$ ipython --no-banner

In [1]: import numpy as np

In [2]: np.set_printoptions(precision=2, suppress=True, linewidth=160)

In [3]: rnd = lambda a: np.round(a, 2) + 0

In [4]: J = np.load("data.npy")

In [5]: J
Out[5]: 
array([[  3.63,  -0.43,   1.09],
       [  8.46,  10.81,   0.69],
       [  6.78,   7.84,  -5.71],
       [ 16.78,  -4.17,  -1.65],
       [-16.77,  -6.44,   6.21],
       [-11.67,   1.45,   5.36],
       [  1.19,  -7.47,  -1.59],
       [-17.72,   2.53,   3.28],
       [ 11.42,   0.92,  -4.84],
       [-10.08,   0.92,  10.14],
       [  9.6 ,  -0.15,   0.02],
       [ 15.86,  -0.01,  -9.3 ],
       [-14.31,   1.58,   4.53],
       [-16.93,  -8.19,   6.41],
       [ -3.9 ,  -0.78,   0.7 ]])

In [6]: cen = J - J.mean(axis=0)

In [7]: Uu, s, Vh = np.linalg.svd(cen, full_matrices=False)

In [8]: rnd(s)
Out[8]: array([50.  , 18.6 , 10.54])

In [9]: print(rnd(cen.mean(axis=0)))
[0. 0. 0.]

In [10]: np.abs(Vh[0]).argmax()
Out[10]: np.int64(0)

In [11]: rnd(s ** 2 / (s ** 2).sum())
Out[11]: array([0.85, 0.12, 0.04])

In [12]: P = J @ np.linalg.solve(J.T @ J, J.T)

In [13]: rnd(np.diag(P))
Out[13]: array([0.05, 0.42, 0.25, 0.35, 0.19, 0.1 , 0.18, 0.25, 0.07, 0.4 , 0.13, 0.24, 0.12, 0.25, 0.01])

In [14]: rnd(np.linalg.eigvalsh(P))
Out[14]: array([0., 0., 0., 0., 0., 0., 0., 0., 0., 0., 0., 0., 1., 1., 1.])

In [15]: np.trace(P)
Out[15]: np.float64(3.0)

In [16]: basis = J[[10, 3]].astype(float)

In [17]: for _ in range(6):
    ...:     z = np.linalg.norm(J[:, None] - basis, axis=-1).argmin(axis=1)
    ...:     basis = np.array([J[z == j].mean(axis=0) for j in range(2)])
    ...: 

In [18]: z
Out[18]: array([1, 1, 1, 1, 0, 0, 1, 0, 1, 0, 1, 1, 0, 0, 0])

In [19]: print(rnd(basis))
[[-13.05  -1.28   5.23]
 [  9.22   0.92  -2.66]]

In [20]: np.abs(basis[1] - basis[0]).argmax()
Out[20]: np.int64(0)

In [21]: rnd(basis[1] - basis[0])
Out[21]: array([22.27,  2.19, -7.89])

In [22]: E = np.load("out16.npy")

In [23]: E
Out[23]: 
array([[10,  1,  0],
       [ 0,  9,  2],
       [ 1,  2,  5]])

In [24]: Y = E / np.linalg.norm(E, axis=1, keepdims=True)

In [25]: G = Y @ Y.T

In [26]: rnd(G)
Out[26]: 
array([[1.  , 0.1 , 0.22],
       [0.1 , 1.  , 0.55],
       [0.22, 0.55, 1.  ]])

In [27]: (np.abs(G) > 0.9).astype(int)
Out[27]: 
array([[1, 0, 0],
       [0, 1, 0],
       [0, 0, 1]])

In [28]: print((G - 2 * np.eye(3)).round(6).argmax(axis=1))
[2 2 1]

In [29]: rnd(G[0])
Out[29]: array([1.  , 0.1 , 0.22])

In [30]: rng = np.random.default_rng(821)

In [31]: z = rng.permutation(3)

In [32]: z
Out[32]: array([0, 2, 1])

In [33]: Y = E[z][:, z]

In [34]: print(np.allclose(Y, E))
False

In [35]: np.diag(Y)
Out[35]: array([10,  5,  9])

In [36]: np.unravel_index(np.abs(E).argmax(), E.shape)
Out[36]: (np.int64(0), np.int64(0))

In [37]: print(np.linalg.matrix_rank(E))
3

In [38]: E[3]
Traceback (most recent call last):
  Cell In[38], line 1
    E[3]
IndexError: index 3 is out of bounds for axis 0 with size 3


In [39]: rnd(np.linalg.svd(E, compute_uv=False))
Out[39]: array([10.6 ,  9.28,  4.19])

In [40]: np.diff(E, axis=0)
Out[40]: 
array([[-10,   8,   2],
       [  1,  -7,   3]])

In [41]: E.shape
Out[41]: (3, 3)

In [42]: w, vecs = np.linalg.eig(E)

In [43]: rnd(w)
Out[43]: array([ 4.23, 10.48,  9.28])

In [44]: M = np.loadtxt("a.csv", delimiter=",")

In [45]: M
Out[45]: 
array([[ 2.81, -7.03,  4.33,  5.58],
       [-0.92,  0.75, -1.95, -0.44],
       [ 2.  , -2.51,  3.81,  1.28],
       [-0.55,  0.37,  1.53, -4.45],
       [-1.51, -3.96, -1.27,  1.65],
       [-0.41,  2.02, -0.46, -3.37],
       [ 0.52,  0.6 ,  0.04, -1.35],
       [ 1.54,  0.8 ,  2.69, -1.45],
       [ 1.15, -1.64,  0.8 ,  0.52],
       [-1.92,  2.2 , -2.43, -0.32],
       [-1.91,  2.99, -2.97, -3.62],
       [ 3.56, -7.23,  5.65,  4.55],
       [ 2.48, -4.14,  2.38,  5.2 ],
       [-1.11,  1.7 , -2.42,  1.51],
       [ 0.54, -4.75,  2.21, -0.71],
       [-0.12,  1.32,  0.03,  1.72],
       [ 2.98, -0.89,  2.22, -2.6 ],
       [ 2.86, -1.9 ,  3.85, -3.24],
       [-2.81,  4.97, -4.74, -0.72],
       [ 0.05,  1.31, -0.37, -4.41],
       [ 3.47, -2.99,  4.56,  2.15],
       [-2.2 ,  3.81, -1.56, -5.15],
       [ 2.31, -3.13,  3.19,  2.04],
       [-2.43,  2.01, -3.05,  2.41],
       [ 0.26, -0.97, -0.07,  1.74]])

In [46]: Y = np.c_[J[:, :2] @ np.array([[2, 0], [0, 1]]), np.array([1, 2, 0, 0, 0, 1, 0, 2, 0, 1, 1, 2, 2, 0, 1])]

In [47]: Y
Out[47]: 
array([[  7.26,  -0.43,   1.  ],
       [ 16.92,  10.81,   2.  ],
       [ 13.56,   7.84,   0.  ],
       [ 33.56,  -4.17,   0.  ],
       [-33.54,  -6.44,   0.  ],
       [-23.34,   1.45,   1.  ],
       [  2.38,  -7.47,   0.  ],
       [-35.44,   2.53,   2.  ],
       [ 22.84,   0.92,   0.  ],
       [-20.16,   0.92,   1.  ],
       [ 19.2 ,  -0.15,   1.  ],
       [ 31.72,  -0.01,   2.  ],
       [-28.62,   1.58,   2.  ],
       [-33.86,  -8.19,   0.  ],
       [ -7.8 ,  -0.78,   1.  ]])

In [48]: rnd(np.linalg.norm(np.linalg.qr(J)[0].T @ Y, axis=0) ** 2 / ((Y ** 2).sum(axis=0) + 1e-12))
Out[48]: array([1.  , 1.  , 0.19])

In [49]: print(np.linalg.matrix_rank(np.c_[J, Y]))
4

In [50]: rnd(np.linalg.norm(Y - J @ np.linalg.lstsq(J, Y)[0], axis=0))
Out[50]: array([0.  , 0.  , 4.13])

In [51]: np.linalg.matrix_rank(Y)
Out[51]: np.int64(3)

In [52]: Y = np.array([[2, 1, 1], [2, 1, 2], [1, 1, 2], [1, 2, 0]])

In [53]: np.vstack([M, Y.T]).shape
Out[53]: (28, 4)

In [54]: rnd(np.einsum("ij->j", M))
Out[54]: array([ 10.64, -16.29,  16.  ,  -1.48])

In [55]: cen = M - M.mean(axis=0)

In [56]: Uu, s, Vh = np.linalg.svd(cen, full_matrices=False)

In [57]: np.linalg.matrix_rank(cen)
Out[57]: np.int64(4)

In [58]: np.abs(Uu[:, 0]).argmax()
Out[58]: np.int64(11)

In [59]: np.searchsorted(np.cumsum(s ** 2) / (s ** 2).sum(), 0.9) + 1
Out[59]: np.int64(2)

In [60]: rnd(cen.mean(axis=0))
Out[60]: array([0., 0., 0., 0.])

In [61]: z = M[:, 0] > np.median(M[:, 0])

In [62]: u = M[z].mean(axis=0) - M[~z].mean(axis=0)

In [63]: rnd(u)
Out[63]: array([ 3.38, -4.33,  4.5 ,  2.03])

In [64]: x = np.array([5, -7, -1, -5])

In [65]: h1 = np.maximum(M @ x, 0)

In [66]: print(np.flatnonzero(h1 > 1e-9))
[ 0  2  3  4  5  6  7  8 11 12 14 16 17 19 20 22]

In [67]: M * (h1 > 1e-9)[:, None]
Out[67]: 
array([[ 2.81, -7.03,  4.33,  5.58],
       [-0.  ,  0.  , -0.  , -0.  ],
       [ 2.  , -2.51,  3.81,  1.28],
       [-0.55,  0.37,  1.53, -4.45],
       [-1.51, -3.96, -1.27,  1.65],
       [-0.41,  2.02, -0.46, -3.37],
       [ 0.52,  0.6 ,  0.04, -1.35],
       [ 1.54,  0.8 ,  2.69, -1.45],
       [ 1.15, -1.64,  0.8 ,  0.52],
       [-0.  ,  0.  , -0.  , -0.  ],
       [-0.  ,  0.  , -0.  , -0.  ],
       [ 3.56, -7.23,  5.65,  4.55],
       [ 2.48, -4.14,  2.38,  5.2 ],
       [-0.  ,  0.  , -0.  ,  0.  ],
       [ 0.54, -4.75,  2.21, -0.71],
       [-0.  ,  0.  ,  0.  ,  0.  ],
       [ 2.98, -0.89,  2.22, -2.6 ],
       [ 2.86, -1.9 ,  3.85, -3.24],
       [-0.  ,  0.  , -0.  , -0.  ],
       [ 0.05,  1.31, -0.37, -4.41],
       [ 3.47, -2.99,  4.56,  2.15],
       [-0.  ,  0.  , -0.  , -0.  ],
       [ 2.31, -3.13,  3.19,  2.04],
       [-0.  ,  0.  , -0.  ,  0.  ],
       [ 0.  , -0.  , -0.  ,  0.  ]])

In [68]: X = np.array([[-1.1, -1.7, -1.6],
    ...:     [0.3, 0.8, 0.3],
    ...:     [-1.2, 0.3, -0.2],
    ...:     [0.5, -1.5, -0.5]])

In [69]: X[2] = X[1] + 0.05 * rng.normal(size=3)

In [70]: print(rnd(X))
[[-1.1  -1.7  -1.6 ]
 [ 0.3   0.8   0.3 ]
 [ 0.33  0.85  0.25]
 [ 0.5  -1.5  -0.5 ]]

In [71]: cen = J - J.mean(axis=0)

In [72]: vecs = np.linalg.svd(cen)[2][:1]

In [73]: Y = cen - cen @ vecs.T @ vecs

In [74]: rnd(np.linalg.norm(Y) / np.linalg.norm(cen))
Out[74]: np.float64(0.39)

In [75]: rnd((cen @ vecs.T).std(axis=0))
Out[75]: array([12.91])

In [76]: print(np.linalg.norm(Y, axis=1).round(6).argmax())
1

In [77]: Uu, s, Vh = np.linalg.svd(X, full_matrices=False)

In [78]: print(np.allclose(Uu * s @ Vh, X))
True

In [79]: rnd(Uu.T @ X @ Vh.T)
Out[79]: 
array([[3.11, 0.  , 0.  ],
       [0.  , 1.14, 0.  ],
       [0.  , 0.  , 0.37]])

In [80]: rnd(np.sqrt((s ** 2).sum())), rnd(np.linalg.norm(X))
Out[80]: (np.float64(3.33), np.float64(3.33))

In [81]: rnd(np.cumsum(s ** 2) / np.sum(s ** 2))
Out[81]: array([0.87, 0.99, 1.  ])

In [82]: rnd(np.abs(Vh[0]))
Out[82]: array([0.28, 0.8 , 0.53])

In [83]: rnd(Vh @ Vh.T)
Out[83]: 
array([[1., 0., 0.],
       [0., 1., 0.],
       [0., 0., 1.]])

In [84]: print(rnd(s / s[0]))
[1.   0.37 0.12]

In [85]: z = rng.permutation(3)

In [86]: Y = X[:, z] * rng.choice([-1, 1], 3)

In [87]: rnd(Y)
Out[87]: 
array([[-1.7 , -1.6 ,  1.1 ],
       [ 0.8 ,  0.3 , -0.3 ],
       [ 0.85,  0.25, -0.33],
       [-1.5 , -0.5 , -0.5 ]])

In [88]: Uu, _, Vh = np.linalg.svd(X.T @ Y)

In [89]: rnd(Uu @ Vh)
Out[89]: 
array([[ 0.,  0., -1.],
       [ 1.,  0.,  0.],
       [ 0.,  1.,  0.]])

In [90]: z
Out[90]: array([1, 2, 0])

In [91]: W0 = np.array([[0.16, -0.71, -1.25],
    ...:     [0.01, 0.01, 0.75],
    ...:     [0.12, -0.77, -1.53],
    ...:     [-0.22, 0.27, -1.19],
    ...:     [-0.02, 0.16, -2.28],
    ...:     [0.1, 0.19, -1.42],
    ...:     [-0.08, -0.28, 1.61],
    ...:     [0.12, 0.19, -0.22],
    ...:     [-0.07, -0.34, -0.28],
    ...:     [-0.07, 1.25, -1.4],
    ...:     [-0.12, 0.99, -0.56],
    ...:     [0.04, 0.93, -6.03],
    ...:     [-0.2, 0.01, 2.72],
    ...:     [0.0, 0.25, -0.34],
    ...:     [-0.09, -0.62, -3.16],
    ...:     [-0.13, 0.06, -0.74]])

In [92]: Y = np.array([[-2, -1, -1], [-2, -1, 0], [2, 2, -1]])

In [93]: np.linalg.matrix_rank(np.vstack([W0, Y.T]))
Out[93]: np.int64(3)

In [94]: Y @ W0
Traceback (most recent call last):
  Cell In[94], line 1
    Y @ W0
ValueError: matmul: Input operand 1 has a mismatch in its core dimension 0, with gufunc signature (n?,k),(k,m?)->(n?,m?) (size 16 is different from 3)


In [95]: rnd(np.einsum("ij->j", W0))
Out[95]: array([ -0.45,   1.59, -15.32])

In [96]: cen = W0 - W0.mean(axis=0)

In [97]: vecs = np.linalg.svd(cen)[2][:2]

In [98]: Y = cen - cen @ vecs.T @ vecs

In [99]: np.linalg.norm(Y, axis=1).round(6).argmax()
Out[99]: np.int64(3)

In [100]: print(rnd(np.diag(vecs.T @ vecs)))
[0.01 1.   1.  ]

In [101]: rnd((cen @ vecs.T).std(axis=0))
Out[101]: array([1.91, 0.55])

In [102]: O, vecs = np.linalg.qr(W0[:, :1])[0], np.linalg.qr(W0[:, 1:])[0]

In [103]: s = np.linalg.svd(O.T @ vecs, compute_uv=False)

In [104]: rnd(np.linalg.norm(O @ O.T - vecs @ vecs.T, 2))
Out[104]: np.float64(1.0)

In [105]: rnd(s)
Out[105]: array([0.37])

In [106]: A = np.cumsum(np.array([[-3, -3, -3, -1],
     ...:     [-5, 4, 2, -4],
     ...:     [1, -3, -2, -3],
     ...:     [-4, -2, 0, 2],
     ...:     [0, 4, 3, 3],
     ...:     [2, 3, 4, 1],
     ...:     [5, -3, 0, -2],
     ...:     [-2, 1, 1, 0],
     ...:     [1, 2, -5, 4],
     ...:     [4, -3, -5, 2]]), axis=0)

In [107]: A
Out[107]: 
array([[ -3,  -3,  -3,  -1],
       [ -8,   1,  -1,  -5],
       [ -7,  -2,  -3,  -8],
       [-11,  -4,  -3,  -6],
       [-11,   0,   0,  -3],
       [ -9,   3,   4,  -2],
       [ -4,   0,   4,  -4],
       [ -6,   1,   5,  -4],
       [ -5,   3,   0,   0],
       [ -1,   0,  -5,   2]])

In [108]: Y = X / np.linalg.norm(X, axis=1, keepdims=True)

In [109]: G = Y @ Y.T

In [110]: print((G - 2 * np.eye(4)).round(6).argmax(axis=1))
[3 2 1 0]

In [111]: rnd(G[2])
Out[111]: array([-0.91,  1.  ,  1.  , -0.78])

In [112]: print((np.abs(G) > 0.9).astype(int))
[[1 1 1 0]
 [1 1 1 0]
 [1 1 1 0]
 [0 0 0 1]]

In [113]: rnd(G)
Out[113]: 
array([[ 1.  , -0.93, -0.91,  0.65],
       [-0.93,  1.  ,  1.  , -0.8 ],
       [-0.91,  1.  ,  1.  , -0.78],
       [ 0.65, -0.8 , -0.78,  1.  ]])

In [114]: rnd(np.linalg.norm(Y, axis=1))
Out[114]: array([1., 1., 1., 1.])

In [115]: cen = A - A.mean(axis=0)

In [116]: Uu, s, Vh = np.linalg.svd(cen, full_matrices=False)

In [117]: np.abs(Uu[:, 0]).argmax()
Out[117]: np.int64(9)

In [118]: (np.sign(Uu[:, 0]) == np.sign(Uu[0, 0])).astype(int)
Out[118]: array([1, 0, 0, 0, 0, 0, 0, 0, 1, 1])

In [119]: print(rnd(s))
[12.39 11.35  6.46  3.71]

In [120]: rnd(cen.mean(axis=0))
Out[120]: array([0., 0., 0., 0.])

In [121]: rnd(np.abs(Vh[-1]))
Out[121]: array([0.18, 0.77, 0.36, 0.5 ])

In [122]: rnd(Vh[0] * np.sign(Vh[0, np.abs(Vh[0]).argmax()]))
Out[122]: array([ 0.7 , -0.03, -0.46,  0.55])

In [123]: np.searchsorted(np.cumsum(s ** 2) / (s ** 2).sum(), 0.9) + 1
Out[123]: np.int64(3)

In [124]: P = X @ np.linalg.solve(X.T @ X, X.T)

In [125]: print(np.allclose(P @ P, P))
True

In [126]: rnd((np.eye(4) - P) @ X)
Out[126]: 
array([[0., 0., 0.],
       [0., 0., 0.],
       [0., 0., 0.],
       [0., 0., 0.]])

In [127]: O, vecs = np.linalg.qr(A[:, :2])[0], np.linalg.qr(A[:, 2:])[0]

In [128]: s = np.linalg.svd(O.T @ vecs, compute_uv=False)

In [129]: rnd(np.degrees(np.arccos(s.clip(0, 1))))
Out[129]: array([25.73, 56.23])

In [130]: rnd(s)
Out[130]: array([0.9 , 0.56])

In [131]: print((s > 0.9).sum())
1

In [132]: O, _ = np.linalg.qr(np.array([[0.2, 1.6, -1.2, 0.2],
     ...:     [1.3, 0.3, 0.4, 1.6],
     ...:     [1.8, -0.6, 1.4, 0.2],
     ...:     [-0.1, 0.7, -0.4, -0.8]]))

In [133]: w = np.array([-1, -1, 1, -1])

In [134]: arr = O @ np.diag(w) @ O.T

In [135]: print(rnd(arr))
[[-0.79  0.07 -0.11 -0.6 ]
 [ 0.07 -0.98 -0.03 -0.19]
 [-0.11 -0.03 -0.95  0.3 ]
 [-0.6  -0.19  0.3   0.71]]

In [136]: def softmax(z):
     ...:     e = np.exp(z - z.max(axis=-1, keepdims=True))
     ...:     return e / e.sum(axis=-1, keepdims=True)
     ...: 

In [137]: rnd(softmax(arr).sum(axis=1))
Out[137]: array([1., 1., 1., 1.])

In [138]: rnd(softmax(arr[0] + -2))
Out[138]: array([0.15, 0.36, 0.3 , 0.18])

In [139]: S = arr @ arr.T / np.sqrt(4)

In [140]: softmax(S).round(6).argmax(axis=1)
Out[140]: array([0, 1, 2, 3])

In [141]: rnd(softmax(S))
Out[141]: 
array([[0.35, 0.22, 0.22, 0.22],
       [0.22, 0.35, 0.22, 0.22],
       [0.22, 0.22, 0.35, 0.22],
       [0.22, 0.22, 0.22, 0.35]])
